% python3 -q
>>> import numpy as np
>>> np.set_printoptions(precision=1, suppress=True, linewidth=100, legacy="1.25")
>>> def tidy(a):
...     return np.round(a, 1) + 0
... 
>>> X = np.load("mat.npy")
>>> X
array([[0., 3., 1., 9.],
       [3., 0., 0., 0.],
       [1., 0., 0., 0.],
       [9., 0., 0., 0.]])
>>> # equal to its transpose
>>> C2 = X.T @ X
>>> tidy(np.linalg.svd(X, compute_uv=False) ** 2)
array([91., 91.,  0.,  0.])
>>> np.linalg.matrix_rank(C2)
2
>>> th = np.radians(60)
>>> R = np.eye(4)
>>> R[3, 3] = R[0, 0] = np.cos(th)
>>> R[3, 0], R[0, 3] = -np.sin(th), np.sin(th)
>>> tidy(R)
array([[ 0.5,  0. ,  0. ,  0.9],
       [ 0. ,  1. ,  0. ,  0. ],
       [ 0. ,  0. ,  1. ,  0. ],
       [-0.9,  0. ,  0. ,  0.5]])
>>> A2 = X @ R.T
>>> print(tidy(A2))
[[ 7.8  3.   1.   4.5]
 [ 1.5  0.   0.  -2.6]
 [ 0.5  0.   0.  -0.9]
 [ 4.5  0.   0.  -7.8]]
>>> np.allclose(X @ X.T, A2 @ A2.T)
True
>>> tidy(np.linalg.svd(X, compute_uv=False)), tidy(np.linalg.svd(A2, compute_uv=False))
(array([9.5, 9.5, 0. , 0. ]), array([9.5, 9.5, 0. , 0. ]))
>>> tidy(np.linalg.det(X.T))
0.0
>>> np.kron(np.eye(2, dtype=int), X)
array([[0., 3., 1., 9., 0., 0., 0., 0.],
       [3., 0., 0., 0., 0., 0., 0., 0.],
       [1., 0., 0., 0., 0., 0., 0., 0.],
       [9., 0., 0., 0., 0., 0., 0., 0.],
       [0., 0., 0., 0., 0., 3., 1., 9.],
       [0., 0., 0., 0., 3., 0., 0., 0.],
       [0., 0., 0., 0., 1., 0., 0., 0.],
       [0., 0., 0., 0., 9., 0., 0., 0.]])
>>> tidy(np.linalg.det(2 * X)), tidy(np.linalg.det(X))
(0.0, 0.0)
>>> tidy(np.linalg.det(X[::-1]))
0.0
>>> print(np.einsum("ii->", X))
0.0
>>> F = np.loadtxt("dump.csv", delimiter=",")
>>> F
array([[ 1.,  2.,  0., -3., -2., -2., -3., -2.,  2., -2., -2.],
       [ 1.,  1., -3.,  2., -2., -3., -1., -1.,  0.,  0.,  0.],
       [-1., -3., -3., -1.,  0.,  3., -2.,  0., -1.,  1.,  0.],
       [ 3., -3.,  1.,  1.,  1.,  3., -1., -1., -2., -2.,  2.],
       [ 0.,  1., -3.,  1.,  0.,  3., -1., -2., -1., -3., -2.],
       [-1., -1., -1.,  1., -1., -2., -3.,  0.,  1., -3.,  0.],
       [ 2.,  0.,  3., -3.,  0.,  0.,  1., -1.,  2.,  2., -3.],
       [ 1.,  2.,  0., -3., -2., -2., -3., -2.,  2., -2., -2.],
       [-3.,  1., -3., -1.,  3.,  0.,  2.,  0., -2.,  3.,  1.],
       [-3., -3., -2.,  2., -3., -3., -1.,  2.,  1.,  3., -2.]])
>>> print(np.argsort(-np.linalg.norm(F, axis=0).round(6), kind="stable")[:3])
[5 9 2]
>>> np.linalg.cond(F) > 100
True
>>> A2 = F / np.sqrt((F ** 2).mean(axis=1, keepdims=True))
>>> np.linalg.matrix_rank(A2) == np.linalg.matrix_rank(F)
True
>>> tidy(F @ np.linalg.pinv(F) @ F)
array([[ 1.,  2.,  0., -3., -2., -2., -3., -2.,  2., -2., -2.],
       [ 1.,  1., -3.,  2., -2., -3., -1., -1.,  0.,  0.,  0.],
       [-1., -3., -3., -1.,  0.,  3., -2.,  0., -1.,  1.,  0.],
       [ 3., -3.,  1.,  1.,  1.,  3., -1., -1., -2., -2.,  2.],
       [ 0.,  1., -3.,  1.,  0.,  3., -1., -2., -1., -3., -2.],
       [-1., -1., -1.,  1., -1., -2., -3.,  0.,  1., -3.,  0.],
       [ 2.,  0.,  3., -3.,  0.,  0.,  1., -1.,  2.,  2., -3.],
       [ 1.,  2.,  0., -3., -2., -2., -3., -2.,  2., -2., -2.],
       [-3.,  1., -3., -1.,  3.,  0.,  2.,  0., -2.,  3.,  1.],
       [-3., -3., -2.,  2., -3., -3., -1.,  2.,  1.,  3., -2.]])
>>> np.linalg.lstsq(F[:-1].T, F[-1])[2]
8
>>> print(np.abs(np.diag(np.linalg.qr(F)[1])) > 1e-9)
[ True  True  True  True  True  True  True  True  True False]
>>> np.allclose(F[:-1].T @ np.linalg.lstsq(F[:-1].T, F[-1])[0], F[-1])
False
>>> r = np.linalg.matrix_rank(F)
>>> print(r)
9
>>> null = np.linalg.svd(F)[2][r:].T
>>> np.allclose(F @ null, 0)
True
>>> [int(np.linalg.matrix_rank(np.delete(F, i, axis=0))) for i in range(10)]
[9, 8, 8, 8, 8, 8, 8, 9, 8, 8]
>>> [int(np.linalg.matrix_rank(F[:i])) for i in range(1, len(F) + 1)]
[1, 2, 3, 4, 5, 6, 7, 7, 8, 9]
>>> tidy(null @ null.T)
array([[ 0.1,  0. , -0.1, -0.1,  0.1, -0.1,  0. ,  0.2, -0.1, -0.1, -0.1],
       [ 0. ,  0.1,  0.1,  0.1,  0.1,  0. , -0.2,  0. ,  0. ,  0.1, -0.1],
       [-0.1,  0.1,  0.1,  0.1,  0. ,  0.1, -0.1, -0.1,  0. ,  0.1,  0. ],
       [-0.1,  0.1,  0.1,  0.2,  0.1,  0.1, -0.2, -0.1,  0.1,  0.2,  0. ],
       [ 0.1,  0.1,  0. ,  0.1,  0.1,  0. , -0.2,  0.1, -0.1,  0.1, -0.1],
       [-0.1,  0. ,  0.1,  0.1,  0. ,  0. , -0.1, -0.1,  0.1,  0.1,  0. ],
       [ 0. , -0.2, -0.1, -0.2, -0.2, -0.1,  0.4, -0.1,  0. , -0.2,  0.1],
       [ 0.2,  0. , -0.1, -0.1,  0.1, -0.1, -0.1,  0.5, -0.3, -0.1, -0.2],
       [-0.1,  0. ,  0. ,  0.1, -0.1,  0.1,  0. , -0.3,  0.1,  0. ,  0.1],
       [-0.1,  0.1,  0.1,  0.2,  0.1,  0.1, -0.2, -0.1,  0. ,  0.2,  0. ],
       [-0.1, -0.1,  0. ,  0. , -0.1,  0. ,  0.1, -0.2,  0.1,  0. ,  0.1]])
>>> print(null.shape)
(11, 2)
>>> mat = np.loadtxt("w.csv", delimiter=",")
>>> print(mat)
[[-14.   9.   5.   8.   0.   5.   1.   6.   7.]
 [  1.   5.   6.   9.   3.   9.   2.   3.   8.]
 [  3.   9.  29.   2.   4.   4.   8.   1.   8.]
 [  2.   4.   1.  14.   8.   3.   9.   3.   8.]
 [  4.   4.   8.   7. -15.   6.   2.   4.   0.]
 [  0.   5.   0.   2.   0.   6.   8.   2.   1.]
 [  7.   0.   8.   4.   6.   6.  29.   1.   0.]
 [  5.   7.   5.   6.   5.   7.   0.  34.   0.]
 [  2.   5.   1.   7.   2.   2.   5.   5. -15.]]
>>> q, evecs = np.linalg.qr(mat[:, :5])[0], np.linalg.qr(mat[:, 5:])[0]
>>> sig = np.linalg.svd(q.T @ evecs, compute_uv=False)
>>> tidy(sig)
array([0.9, 0.8, 0.6, 0.4])
>>> tidy(np.linalg.norm(q @ q.T - evecs @ evecs.T, 2))
1.0
